% ipython --no-banner

In [1]: import numpy as np

In [2]: np.set_printoptions(precision=2, suppress=True, linewidth=140)

In [3]: A = 3 * np.eye(6) + np.eye(6, k=1)

In [4]: A
Out[4]: 
array([[3., 1., 0., 0., 0., 0.],
       [0., 3., 1., 0., 0., 0.],
       [0., 0., 3., 1., 0., 0.],
       [0., 0., 0., 3., 1., 0.],
       [0., 0., 0., 0., 3., 1.],
       [0., 0., 0., 0., 0., 3.]])

In [5]: out = A[0, 0] * A[1:] - np.outer(A[1:, 0], A[0])

In [6]: out
Out[6]: 
array([[0., 9., 3., 0., 0., 0.],
       [0., 0., 9., 3., 0., 0.],
       [0., 0., 0., 9., 3., 0.],
       [0., 0., 0., 0., 9., 3.],
       [0., 0., 0., 0., 0., 9.]])

In [7]: np.linalg.matrix_rank(out), np.linalg.matrix_rank(A)
Out[7]: (np.int64(5), np.int64(6))

In [8]: out = np.linalg.inv(A)

In [9]: np.round(np.linalg.slogdet(A)[0], 2)
Out[9]: np.float64(1.0)

In [10]: np.round(np.linalg.inv(out), 2) + 0
Out[10]: 
array([[3., 1., 0., 0., 0., 0.],
       [0., 3., 1., 0., 0., 0.],
       [0., 0., 3., 1., 0., 0.],
       [0., 0., 0., 3., 1., 0.],
       [0., 0., 0., 0., 3., 1.],
       [0., 0., 0., 0., 0., 3.]])

In [11]: round(np.linalg.cond(A), 2)
Out[11]: np.float64(1.84)

In [12]: print((np.abs(out) > 1e-9).astype(int))
[[1 1 1 1 1 1]
 [0 1 1 1 1 1]
 [0 0 1 1 1 1]
 [0 0 0 1 1 1]
 [0 0 0 0 1 1]
 [0 0 0 0 0 1]]

In [13]: np.round(np.linalg.det(A) * np.linalg.det(out), 2)
Out[13]: np.float64(1.0)

In [14]: r0 = np.array([-3, -3, -1])

In [15]: print(np.convolve(A[0], r0))
[ -9. -12.  -6.  -1.   0.   0.   0.   0.]

In [16]: rng = np.random.default_rng(16093)

In [17]: labels = rng.permutation(6)

In [18]: labels
Out[18]: array([3, 0, 2, 4, 1, 5])

In [19]: out = A[labels][:, labels]

In [20]: np.round(np.linalg.det(out), 2), round(float(np.linalg.det(A[labels])), 2)
Out[20]: (np.float64(729.0), -729.0)

In [21]: out
Out[21]: 
array([[3., 0., 0., 1., 0., 0.],
       [0., 3., 0., 0., 1., 0.],
       [1., 0., 3., 0., 0., 0.],
       [0., 0., 0., 3., 0., 1.],
       [0., 0., 1., 0., 3., 0.],
       [0., 0., 0., 0., 0., 3.]])

In [22]: print(np.diag(out))
[3. 3. 3. 3. 3. 3.]

In [23]: r0 = np.array([3, -6, -1, 7, -3, 4])

In [24]: r1 = np.array([8, 5, 9, 1, 0, 6, 7, 5, 1, 1, 7])

In [25]: mat = np.outer(r0, r1)

In [26]: mat
Out[26]: 
array([[ 24,  15,  27,   3,   0,  18,  21,  15,   3,   3,  21],
       [-48, -30, -54,  -6,   0, -36, -42, -30,  -6,  -6, -42],
       [ -8,  -5,  -9,  -1,   0,  -6,  -7,  -5,  -1,  -1,  -7],
       [ 56,  35,  63,   7,   0,  42,  49,  35,   7,   7,  49],
       [-24, -15, -27,  -3,   0, -18, -21, -15,  -3,  -3, -21],
       [ 32,  20,  36,   4,   0,  24,  28,  20,   4,   4,  28]])

In [27]: rk = np.linalg.matrix_rank(mat)

In [28]: print(rk)
1

In [29]: null = np.linalg.svd(mat)[2][rk:].T

In [30]: [int(np.linalg.matrix_rank(mat[:, :j + 1])) for j in range(11)]
Out[30]: [1, 1, 1, 1, 1, 1, 1, 1, 1, 1, 1]

In [31]: print([int(np.linalg.matrix_rank(mat[:i])) for i in range(1, len(mat) + 1)])
[1, 1, 1, 1, 1, 1]

In [32]: [int(np.linalg.matrix_rank(np.delete(mat, i, axis=0))) for i in range(6)]
Out[32]: [1, 1, 1, 1, 1, 1]

In [33]: x = np.array([-3, -3, -2, -2, 2, -1, -3, 3, 2, 3, -2])

In [34]: np.sign((mat @ x).round(6))
Out[34]: array([-1,  1,  1, -1,  1, -1])

In [35]: mat @ np.ones(11)
Out[35]: array([ 150., -300.,  -50.,  350., -150.,  200.])

In [36]: x @ mat
ValueError: matmul: Input operand 1 has a mismatch in its core dimension 0, with gufunc signature (n?,k),(k,m?)->(n?,m?) (size 6 is different from 11)


In [37]: (mat * x).sum(axis=1)
Out[37]: array([-240,  480,   80, -560,  240, -320])

In [38]: out = mat / np.linalg.norm(mat, axis=1)
ValueError: operands could not be broadcast together with shapes (6,11) (6,) 


In [39]: out = mat / np.linalg.norm(mat, axis=1, keepdims=True)

In [40]: cov = out @ out.T

In [41]: cov[5]
Out[41]: array([ 1., -1., -1.,  1., -1.,  1.])

In [42]: cov
Out[42]: 
array([[ 1., -1., -1.,  1., -1.,  1.],
       [-1.,  1.,  1., -1.,  1., -1.],
       [-1.,  1.,  1., -1.,  1., -1.],
       [ 1., -1., -1.,  1., -1.,  1.],
       [-1.,  1.,  1., -1.,  1., -1.],
       [ 1., -1., -1.,  1., -1.,  1.]])

In [43]: np.argwhere(np.triu(np.abs(cov) > 0.95, 1))
Out[43]: 
array([[0, 1],
       [0, 2],
       [0, 3],
       [0, 4],
       [0, 5],
       [1, 2],
       [1, 3],
       [1, 4],
       [1, 5],
       [2, 3],
       [2, 4],
       [2, 5],
       [3, 4],
       [3, 5],
       [4, 5]])

In [44]: [round(float(x), 2) for x in np.linalg.svd(mat, compute_uv=False)[:3]]
Out[44]: [199.6, 0.0, 0.0]

In [45]: np.round(np.linalg.norm(mat, 2) / np.linalg.norm(mat), 2)
Out[45]: np.float64(1.0)

In [46]: x = np.array([3, 0, 3, 0, -3, 1, 1, -2, -2, 0, 3])

In [47]: h = np.maximum(mat @ x, 0)

In [48]: h
Out[48]: array([219,   0,   0, 511,   0, 292])

In [49]: mat.T @ h
Out[49]: array([43216, 27010, 48618,  5402,     0, 32412, 37814, 27010,  5402,  5402, 37814])

In [50]: print(np.tanh(mat @ x))
[ 1. -1. -1.  1. -1.  1.]

In [51]: m1 = np.loadtxt("x.csv", delimiter=",")

In [52]: m1
Out[52]: 
array([[  2.22,  -5.84,   8.5 ],
       [  9.3 ,  -2.24, -12.38],
       [  8.98,  -4.15, -12.62],
       [  8.64,  -3.39, -11.99],
       [  3.22,  -5.99,   8.15],
       [  7.93,   3.87,   7.2 ],
       [  7.12,   3.16,   8.98],
       [  3.46,  -7.35,   7.12],
       [  5.99,   6.37,   7.52],
       [  8.01,   2.39,   6.47],
       [  7.19,   4.13,   8.52],
       [  7.38,   4.5 ,   7.91]])

In [53]: labels = m1[:, 1] > np.median(m1[:, 1])

In [54]: r0 = m1[labels].mean(axis=0) - m1[~labels].mean(axis=0)

In [55]: np.round((((m1 - m1.mean(axis=0)) @ r0 > 0) == labels).mean(), 2)
Out[55]: np.float64(0.92)

In [56]: ((m1 - m1.mean(axis=0)) @ r0 > 0).astype(int)
Out[56]: array([1, 0, 0, 0, 0, 1, 1, 0, 1, 1, 1, 1])

In [57]: Xs = m1 - m1.mean(axis=0)

In [58]: vecs = np.linalg.svd(Xs)[2][:2]

In [59]: out = Xs - Xs @ vecs.T @ vecs

In [60]: print(np.linalg.norm(out, axis=1).round(6).argmax())
8

In [61]: np.round(np.cov(Xs @ vecs.T, rowvar=False), 2) + 0
Out[61]: 
array([[89.06,  0.  ],
       [ 0.  , 23.63]])

In [62]: np.round(np.linalg.norm(out) / np.linalg.norm(Xs), 2)
Out[62]: np.float64(0.07)

In [63]: np.diag(vecs.T @ vecs)
Out[63]: array([0.17, 0.88, 0.96])
